% ipython --no-banner

In [1]: import numpy as np

In [2]: np.set_printoptions(suppress=True, linewidth=160)

In [3]: tidy = lambda a: np.round(a, 4) + 0

In [4]: M = np.load("block14.npy")

In [5]: M
Out[5]: 
array([[-0.8   , -1.    ,  0.6   ,  0.6   , -0.2   ],
       [-0.5   , -1.3   , -0.5   , -0.8   , -1.2   ],
       [-0.9   ,  0.6   , -0.1   , -0.3   ,  0.5   ],
       [-1.3   , -1.5   , -0.2   ,  0.2   ,  0.9   ],
       [-0.9197,  0.6172, -0.1592, -0.2855,  0.4533]])

In [6]: Q, R = np.linalg.qr(M)

In [7]: np.allclose(R.T @ R, M.T @ M)
Out[7]: True

In [8]: Q.shape, R.shape
Out[8]: ((5, 5), (5, 5))

In [9]: tidy(Q @ R)
Out[9]: 
array([[-0.8   , -1.    ,  0.6   ,  0.6   , -0.2   ],
       [-0.5   , -1.3   , -0.5   , -0.8   , -1.2   ],
       [-0.9   ,  0.6   , -0.1   , -0.3   ,  0.5   ],
       [-1.3   , -1.5   , -0.2   ,  0.2   ,  0.9   ],
       [-0.9197,  0.6172, -0.1592, -0.2855,  0.4533]])

In [10]: tidy(abs(R[0, 0])), tidy(np.linalg.norm(M[:, 0]))
Out[10]: (np.float64(2.0581), np.float64(2.0581))

In [11]: tidy(Q.T @ Q)
Out[11]: 
array([[1., 0., 0., 0., 0.],
       [0., 1., 0., 0., 0.],
       [0., 0., 1., 0., 0.],
       [0., 0., 0., 1., 0.],
       [0., 0., 0., 0., 1.]])

In [12]: vec = np.array([1, 0, 3, 0, 0])

In [13]: y = M @ vec

In [14]: tidy(y)
Out[14]: array([ 1.    , -2.    , -1.2   , -1.9   , -1.3973])

In [15]: tidy(np.linalg.solve(M, M[:, 2]))
Out[15]: array([0., 0., 1., 0., 0.])

In [16]: feats = np.array([[1, 0, 3], [0, 0, 0], [3, 0, 13]])

In [17]: # 2 groups of indices that never mix

In [18]: w, vecs = np.linalg.eigh(feats)

In [19]: vec = np.array([-2, -3, -2])

In [20]: (np.sign(vecs[:, -1].round(6)) == np.sign(vecs[0, -1].round(6))).astype(int)
Out[20]: array([1, 0, 1])

In [21]: tidy(np.linalg.eigvalsh(feats[1:, 1:]))
Out[21]: array([ 0., 13.])

In [22]: vec @ feats @ vec
Out[22]: np.int64(80)

In [23]: tidy(vec @ feats @ vec / (vec @ vec)), w[0], tidy(w[-1])
Out[23]: (np.float64(4.7059), np.float64(0.0), np.float64(13.7082))
